$ python -q
>>> import numpy as np
>>> import numpy.linalg as la
>>> np.set_printoptions(suppress=True, linewidth=100)
>>> rnd = lambda a: np.round(a, 1) + 0
>>> J = np.loadtxt("x.csv", delimiter=",")
>>> J
array([[-2.,  1.,  0., -4.],
       [ 1.,  0.,  4., -6.],
       [ 0.,  0.,  0.,  0.],
       [-2.,  1.,  0., -4.],
       [ 3., -1.,  4., -2.],
       [-3.,  4.,  5., -2.],
       [-3.,  4.,  5., -2.],
       [ 0.,  0.,  0.,  0.],
       [-5.,  6.,  6.,  0.],
       [ 0.,  0.,  0.,  0.],
       [-2.,  2.,  1.,  2.],
       [ 5., -3.,  3., -4.],
       [-2.,  1.,  0., -4.],
       [ 0.,  0.,  0.,  0.],
       [ 0.,  0.,  0.,  0.],
       [ 0.,  0.,  0.,  0.],
       [-2.,  1.,  0., -4.],
       [-2.,  2.,  1.,  2.],
       [ 0.,  0.,  0.,  0.],
       [-3.,  4.,  5., -2.],
       [ 0.,  0.,  0.,  0.],
       [ 0.,  0.,  0.,  0.],
       [ 0.,  0.,  0.,  0.],
       [ 0.,  0.,  0.,  0.],
       [ 5., -3.,  3., -4.],
       [-2.,  1.,  0., -4.]])
>>> x = np.array([1, 5, 4, 5])
>>> h1 = np.maximum(J @ x, 0)
>>> J * (h1 > 1e-9)[:, None]
array([[-0.,  0.,  0., -0.],
       [ 0.,  0.,  0., -0.],
       [ 0.,  0.,  0.,  0.],
       [-0.,  0.,  0., -0.],
       [ 3., -1.,  4., -2.],
       [-3.,  4.,  5., -2.],
       [-3.,  4.,  5., -2.],
       [ 0.,  0.,  0.,  0.],
       [-5.,  6.,  6.,  0.],
       [ 0.,  0.,  0.,  0.],
       [-2.,  2.,  1.,  2.],
       [ 0., -0.,  0., -0.],
       [-0.,  0.,  0., -0.],
       [ 0.,  0.,  0.,  0.],
       [ 0.,  0.,  0.,  0.],
       [ 0.,  0.,  0.,  0.],
       [-0.,  0.,  0., -0.],
       [-2.,  2.,  1.,  2.],
       [ 0.,  0.,  0.,  0.],
       [-3.,  4.,  5., -2.],
       [ 0.,  0.,  0.,  0.],
       [ 0.,  0.,  0.,  0.],
       [ 0.,  0.,  0.,  0.],
       [ 0.,  0.,  0.,  0.],
       [ 0., -0.,  0., -0.],
       [-0.,  0.,  0., -0.]])
>>> D = la.norm(J[:, None] - J[None], axis=-1)
>>> np.flatnonzero(D[21] < D.mean() / 2)
array([ 2,  7,  9, 13, 14, 15, 18, 20, 21, 22, 23])
>>> D.mean(axis=1).argmax()
np.int64(8)
>>> D.shape
(26, 26)
>>> cent = J[[10, 12]].astype(float)
>>> for _ in range(6):
...     labels = la.norm(J[:, None] - cent, axis=-1).argmin(axis=1)
...     cent = np.array([J[labels == j].mean(axis=0) for j in range(2)])
... 
>>> labels
array([1, 1, 0, 1, 1, 0, 0, 0, 0, 0, 0, 1, 1, 0, 0, 0, 1, 0, 0, 0, 0, 0, 0, 0, 1, 1])
>>> np.bincount(labels)
array([17,  9])
>>> E = np.load("dump.npy")
>>> E
array([[-8., -3., -3.,  8., -5.,  6., -5.],
       [-1.,  1.,  3.,  4., -6., -4., -1.],
       [-7.,  3., -3.,  3.,  6., -2.,  5.],
       [-8.,  9.,  0.,  8., -5., -4., -5.],
       [ 6.,  3., -9., -7., -8., -1., -1.],
       [-4., -4., -9.,  3., -4.,  8., -5.],
       [ 0.,  0.,  0.,  0.,  0.,  0.,  1.]])
>>> rng = np.random.default_rng(136830)
>>> labels = rng.permutation(7)
>>> labels
array([2, 5, 4, 1, 3, 0, 6])
>>> M2 = E[labels][:, labels]
>>> np.allclose(M2, E)
False
>>> M2
array([[-3., -2.,  6.,  3.,  3., -7.,  5.],
       [-9.,  8., -4., -4.,  3., -4., -5.],
       [-9., -1., -8.,  3., -7.,  6., -1.],
       [ 3., -4., -6.,  1.,  4., -1., -1.],
       [ 0., -4., -5.,  9.,  8., -8., -5.],
       [-3.,  6., -5., -3.,  8., -8., -5.],
       [ 0.,  0.,  0.,  0.,  0.,  0.,  1.]])
>>> x = np.array([-2, 4, -5, 4, -1, -4, 5])
>>> E @ x
array([ 7., 24., 80., 80., 24., -4.,  5.])
>>> E @ np.eye(7)[6]
array([-5., -1.,  5., -5., -1., -5.,  1.])
>>> np.sign((E @ x).round(6))
array([ 1.,  1.,  1.,  1.,  1., -1.,  1.])
>>> E @ np.ones(7)
array([-10.,  -4.,   5.,  -5., -17., -15.,   1.])
>>> mat = np.load("layer16.npy")
>>> rnd(mat)
array([[ 1.2,  0.2, -1.1, -1. , -1. ],
       [-0.4, -1.8, -0.3,  0.7,  1.4],
       [ 0.2, -0.2,  0.5,  0.1,  1.7],
       [ 0.3, -0.3,  0.6,  0.1,  1.6],
       [ 0.9,  1.8, -0.5,  0.6, -0.4]])
>>> np.allclose(mat @ mat.T, mat.T @ mat)
False
>>> rnd(la.det(mat))
np.float64(-1.5)
>>> np.allclose(mat, mat.T)
False
>>> rnd((mat + mat.T) / 2)
array([[ 1.2, -0.1, -0.5, -0.4,  0. ],
       [-0.1, -1.8, -0.3,  0.2,  1.6],
       [-0.5, -0.3,  0.5,  0.4,  0.6],
       [-0.4,  0.2,  0.4,  0.1,  1.1],
       [ 0. ,  1.6,  0.6,  1.1, -0.4]])
>>> mat.inv()
Traceback (most recent call last):
  File "<python-input-36>", line 1, in <module>
    mat.inv()
    ^^^^^^^
AttributeError: 'numpy.ndarray' object has no attribute 'inv'
>>> rnd(np.abs(la.eigvals(mat)).max())
np.float64(2.7)
>>> la.determinant(mat)
Traceback (most recent call last):
  File "<python-input-38>", line 1, in <module>
    la.determinant(mat)
    ^^^^^^^^^^^^^^
AttributeError: module 'numpy.linalg' has no attribute 'determinant'
>>> np.argsort(-la.norm(mat, axis=0).round(6), kind="stable")[:3]
array([4, 1, 0])
>>> rnd(np.abs(la.svd(mat)[2][-1]))
array([0.6, 0.3, 0.5, 0.4, 0.3])
